% python3 -q
>>> import numpy as np
>>> import numpy.linalg as la
>>> np.set_printoptions(precision=2, suppress=True, linewidth=200)
>>> def rnd(a):
...     return np.round(a, 2) + 0
... 
>>> m1 = np.loadtxt("data.csv", delimiter=",")
>>> m1
array([[ 29.,   0.,   2.,   2.,   1.,   1.,  -1.,  -2.,   0.,  -2.,  -1.,  -1.],
       [ -2., -13.,  -2.,   2.,   2.,   1.,  -1.,  -1.,  -2.,  -1.,   1.,   1.],
       [  2.,  -1.,  21.,   1.,   1.,  -1.,  -2.,   1.,   1.,   2.,   1.,  -2.],
       [ -2.,  -2.,   2.,  11.,  -1.,  -1.,  -2.,  -1.,   1.,   2.,  -1.,   0.],
       [  2.,   2.,   1.,   2.,  10.,  -1.,  -1.,  -1.,   2.,   1.,   0.,   0.],
       [  0.,   0.,   0.,   0.,   0., -23.,   1.,   1.,  -1.,  -1.,   0.,   2.],
       [ -2.,  -1.,   1.,   1.,   2.,  -2.,  24.,   1.,  -2.,   0.,   0.,   2.],
       [  0.,   2.,  -2.,   2.,   0.,   0.,  -2.,  -2.,   2.,   0.,   0.,   1.],
       [ -2.,   1.,   0.,   0.,   0.,   2.,   2.,  -1.,  20.,   2.,   2.,  -2.],
       [  2.,   0.,   0.,  -1.,   1.,   0.,  -2.,  -1.,   1., -10.,   1.,   0.],
       [  2.,   1.,  -1.,  -2.,   0.,   0.,  -2.,   0.,   1.,   0.,   8.,   2.],
       [  0.,  -1.,   2.,   1.,   1.,   2.,  -2.,  -1.,  -2.,   1.,   2., -15.]])
>>> rng = np.random.default_rng(3715)
>>> lab = rng.permutation(12)
>>> lab
array([11,  7,  5,  8,  9,  1,  0,  4,  2,  3,  6, 10])
>>> A2 = m1[lab][:, lab]
>>> np.allclose(A2, m1)
False
>>> rnd(np.sort(np.abs(la.eigvals(A2))))
array([ 1.68,  7.54,  9.85, 10.9 , 10.9 , 13.79, 13.79, 21.26, 21.36, 21.36, 23.41, 29.5 ])
>>> f, g = m1[5], m1[1]
>>> f @ g
np.float64(-20.0)
>>> p = (f @ g) / (f @ f) * f
>>> rnd(la.norm(f + g) ** 2 + la.norm(f - g) ** 2)
np.float64(1464.0)
>>> rnd(p)
array([ 0.  ,  0.  ,  0.  ,  0.  ,  0.  ,  0.86, -0.04, -0.04,  0.04,  0.04,  0.  , -0.07])
>>> la.matrix_rank(np.outer(f, g))
np.int64(1)
>>> A2 = m1 / np.sqrt((m1 ** 2).mean(axis=1, keepdims=True))
>>> la.matrix_rank(m1 - m1.mean(axis=1, keepdims=True))
np.int64(11)
>>> la.matrix_rank(A2) == la.matrix_rank(m1)
np.True_
>>> rnd(la.norm(A2, axis=1))
array([3.46, 3.46, 3.46, 3.46, 3.46, 3.46, 3.46, 3.46, 3.46, 3.46, 3.46, 3.46])
>>> rnd(A2[10])
array([ 0.76,  0.38, -0.38, -0.76,  0.  ,  0.  , -0.76,  0.  ,  0.38,  0.  ,  3.04,  0.76])
>>> arr = np.loadtxt("dump.csv", delimiter=",")
>>> arr
array([[  2.,   0.,   0.,   0.,   0.],
       [  0.,   1.,  -1.,  -4.,  -2.],
       [  2.,   0.,  -1.,  -4.,  -3.],
       [ -2.,  -1.,  -1.,  -4.,   0.],
       [  0.,  -1.,   1.,   4.,   1.],
       [  0.,  -2.,  -1.,  -4.,  -2.],
       [  3.,  -3.,   2.,   8.,  -1.],
       [ -2.,   2.,  -2.,  -8.,  -3.],
       [  2.,  -2.,  -3., -12.,   2.],
       [  0.,   0.,   0.,   0.,  -1.],
       [  1.,  -1.,   2.,   8.,   3.],
       [  2.,  -1.,  -1.,  -4.,  -1.],
       [ -3.,  -3.,   1.,   4.,  -2.],
       [ -1.,   3.,   3.,  12.,   2.]])
>>> # looks like rank 4
>>> G = np.cov(arr, rowvar=False)
>>> np.argwhere(np.triu(np.abs(np.corrcoef(arr.T)) > 0.8, 1))
array([[2, 3]])
>>> rnd(np.corrcoef(arr[:, 1], arr[:, 0])[0, 1])
np.float64(-0.24)
>>> rnd(arr.std(axis=0))
array([1.75, 1.68, 1.62, 6.5 , 1.84])
>>> rnd(np.corrcoef(arr.T))
array([[ 1.  , -0.24, -0.04, -0.04,  0.18],
       [-0.24,  1.  ,  0.04,  0.04,  0.  ],
       [-0.04,  0.04,  1.  ,  1.  ,  0.39],
       [-0.04,  0.04,  1.  ,  1.  ,  0.39],
       [ 0.18,  0.  ,  0.39,  0.39,  1.  ]])
>>> rnd(np.polyfit(arr[:, 1], arr[:, 0], 1))
array([-0.25,  0.14])
>>> G.shape
(5, 5)
>>> rnd(la.eigvalsh(G)[::-1])
array([48.91,  4.2 ,  2.99,  2.18,  0.  ])
>>> left, s, VT = la.svd(arr)
>>> evecs = VT[:(s > 1e-8).sum()]
>>> vec = arr[7] + -2 * arr[13] + rng.integers(2) * np.eye(5)[1]
>>> vec
array([  0.,  -4.,  -8., -32.,  -7.])
>>> la.matrix_rank(np.vstack([arr, vec]))
np.int64(4)
>>> rnd(evecs.T @ evecs)
array([[1.  , 0.  , 0.  , 0.  , 0.  ],
       [0.  , 1.  , 0.  , 0.  , 0.  ],
       [0.  , 0.  , 0.06, 0.24, 0.  ],
       [0.  , 0.  , 0.24, 0.94, 0.  ],
       [0.  , 0.  , 0.  , 0.  , 1.  ]])
>>> rnd(la.norm(vec - evecs.T @ evecs @ vec))
np.float64(0.0)
>>> lab = arr[:, 1] > np.median(arr[:, 1])
>>> f = arr[lab].mean(axis=0) - arr[~lab].mean(axis=0)
>>> ((arr - arr.mean(axis=0)) @ f > 0).astype(int)
array([1, 1, 1, 1, 0, 1, 0, 1, 1, 1, 0, 1, 0, 0])
>>> lab.astype(int)
array([1, 1, 1, 0, 0, 0, 0, 1, 0, 1, 0, 0, 0, 1])
>>> Xs = arr - arr.mean(axis=0)
>>> left, s, VT = la.svd(Xs, full_matrices=False)
>>> (np.sign(left[:, 0]) == np.sign(left[0, 0])).astype(int)
array([1, 0, 0, 0, 1, 0, 1, 0, 0, 1, 1, 0, 1, 1])
>>> np.abs(VT[0]).argmax()
np.int64(3)
>>> la.matrix_rank(Xs)
np.int64(4)
>>> rnd(VT[0] * np.sign(VT[0, np.abs(VT[0]).argmax()]))
array([-0.01,  0.01,  0.24,  0.96,  0.11])
>>> np.abs(left[:, 0]).argmax()
np.int64(13)
>>> data = np.loadtxt("m.csv", delimiter=",")
>>> data
array([[ 1.,  0.,  0.,  0.,  0.,  0.,  0.,  0.,  0.,  0.,  0.,  0.,  0.,  0.],
       [ 0.,  1.,  0.,  0.,  0.,  0.,  0.,  0.,  0.,  0.,  0.,  0.,  0.,  0.],
       [-1.,  2.,  1.,  0.,  0.,  0.,  0.,  0.,  0.,  0.,  0.,  0.,  0.,  0.],
       [ 0., -1.,  0.,  1.,  0.,  0.,  0.,  0.,  0.,  0.,  0.,  0.,  0.,  0.],
       [-2., -2., -1., -1.,  1.,  0.,  0.,  0.,  0.,  0.,  0.,  0.,  0.,  0.],
       [ 2.,  2., -2.,  2., -1.,  1.,  0.,  0.,  0.,  0.,  0.,  0.,  0.,  0.],
       [ 2., -2.,  1.,  0.,  0.,  0.,  1.,  0.,  0.,  0.,  0.,  0.,  0.,  0.],
       [ 1.,  2.,  0.,  1.,  0.,  1.,  1.,  1.,  0.,  0.,  0.,  0.,  0.,  0.],
       [-2., -2.,  2., -2.,  1.,  0.,  0.,  1.,  1.,  0.,  0.,  0.,  0.,  0.],
       [-2.,  1., -2.,  0.,  1., -2.,  1.,  2.,  2.,  1.,  0.,  0.,  0.,  0.],
       [ 1.,  0.,  2.,  0.,  1.,  0.,  2.,  0., -1., -1.,  1.,  0.,  0.,  0.],
       [ 2.,  0.,  0., -2., -2., -1.,  0.,  0.,  1., -1.,  0.,  1.,  0.,  0.],
       [ 1.,  0.,  2., -1., -2.,  0., -1., -2., -1., -1.,  2., -2.,  1.,  0.],
       [-2.,  0.,  2.,  2.,  1., -1.,  1., -2.,  2., -2.,  0., -2.,  2.,  1.]])
>>> # triangular
>>> np.prod(np.diag(data)), rnd(la.det(data))
(np.float64(1.0), np.float64(1.0))
>>> la.matrix_rank(data - data[0, 0] * np.eye(14))
np.int64(12)
>>> A2 = np.array([[2, 3, 2],
...     [1, 0, -3],
...     [1, 3, 1],
...     [0, 2, -2],
...     [3, -2, 1],
...     [-3, 1, 1],
...     [-2, -2, 2],
...     [1, -2, 1],
...     [0, 0, -3],
...     [-3, -3, -3],
...     [-2, 2, -1],
...     [-3, 3, 1],
...     [1, -2, 1],
...     [2, -3, -3]])
>>> np.einsum("ik,kj->ji", data, A2)
array([[  2.,   1.,   1.,  -1.,  -4.,  -2.,   1.,   0.,   0.,   1.,   4.,   1.,   4.,  16.],
       [  3.,   0.,   0.,   2., -13.,   7.,   7.,   2.,  -8., -25.,   8.,  11.,  16.,  -4.],
       [  2.,  -3.,  -7.,   1.,   4.,  -8.,  13.,  -2.,   7., -15.,  14.,   6.,   3.,  -9.]])
>>> f = np.array([0, -1, 3])
>>> np.cross(data[3, :3], data[7, :3])
array([-0.,  0.,  1.])
>>> np.correlate(data[3], data[7], "full")
array([ 0.,  0.,  0.,  0.,  0.,  0.,  0., -1., -1.,  0.,  1.,  0.,  0., -1., -1.,  2.,  1.,  0.,  0.,  0.,  0.,  0.,  0.,  0.,  0.,  0.,  0.])
>>> t = np.radians(15)
>>> r_ = np.eye(14)
>>> r_[4, 4] = r_[8, 8] = np.cos(t)
>>> r_[4, 8], r_[8, 4] = -np.sin(t), np.sin(t)
>>> A2 = data @ r_.T
>>> rnd(np.abs(A2 - data).max(axis=0))
array([0.  , 0.  , 0.  , 0.  , 0.55, 0.  , 0.  , 0.  , 0.55, 0.  , 0.  , 0.  , 0.  , 0.  ])
>>> rnd(la.svd(data, compute_uv=False)), rnd(la.svd(A2, compute_uv=False))
(array([7.25, 7.03, 5.95, 4.13, 3.86, 3.54, 2.19, 1.68, 1.35, 0.75, 0.44, 0.21, 0.03, 0.01]), array([7.25, 7.03, 5.95, 4.13, 3.86, 3.54, 2.19, 1.68, 1.35, 0.75, 0.44, 0.21, 0.03, 0.01]))
>>> A = np.load("test16.npy")
>>> A
array([[ 0, -2, -3,  3,  1,  0, -2, -2,  3,  0,  1,  1, -1,  1,  3],
       [ 2,  0,  0, -2,  1,  0, -2,  0,  3, -3,  0,  0, -1,  2,  1],
       [ 3,  0,  0,  1,  0, -2, -2,  1,  0,  0, -1, -2, -1,  0,  0],
       [-3,  2, -1,  0,  0, -1,  1,  2, -1,  1,  2,  1, -1,  0,  0],
       [-1, -1,  0,  0,  0,  3, -3, -1,  1,  2,  2,  0,  0, -1,  1],
       [ 0,  0,  2,  1, -3,  0,  1,  3,  1, -1,  1,  2,  2,  1,  1],
       [ 2,  2,  2, -1,  3, -1,  0,  2,  1, -1,  1, -2, -1, -2, -2],
       [ 2,  0, -1, -2,  1, -3, -2,  0,  2,  1,  1,  0,  0,  2,  2],
       [-3, -3,  0,  1, -1, -1, -1, -2,  0, -1, -1, -2,  2,  2,  2],
       [ 0,  3,  0, -1, -2,  1,  1, -1,  1,  0, -2, -3,  0,  1, -1],
       [-1,  0,  1, -2, -2, -1, -1, -1,  1,  2,  0,  0, -1,  1,  0],
       [-1,  0,  2, -1,  0, -2,  2,  0,  2,  3,  0,  0,  0, -3, -1],
       [ 1,  1,  1,  1,  0, -2,  1,  0, -2,  0,  1,  0,  0,  0,  1],
       [-1, -2,  0,  0,  1, -1,  2, -2, -2, -1, -1,  3,  0,  0,  0],
       [-3, -1,  0,  0, -1, -1,  2, -2, -2,  1,  0,  1, -1,  0,  0]])
>>> np.abs(np.diag(la.qr(A)[1])) > 1e-9
array([ True,  True,  True,  True,  True,  True,  True,  True,  True,  True,  True,  True,  True,  True, False])
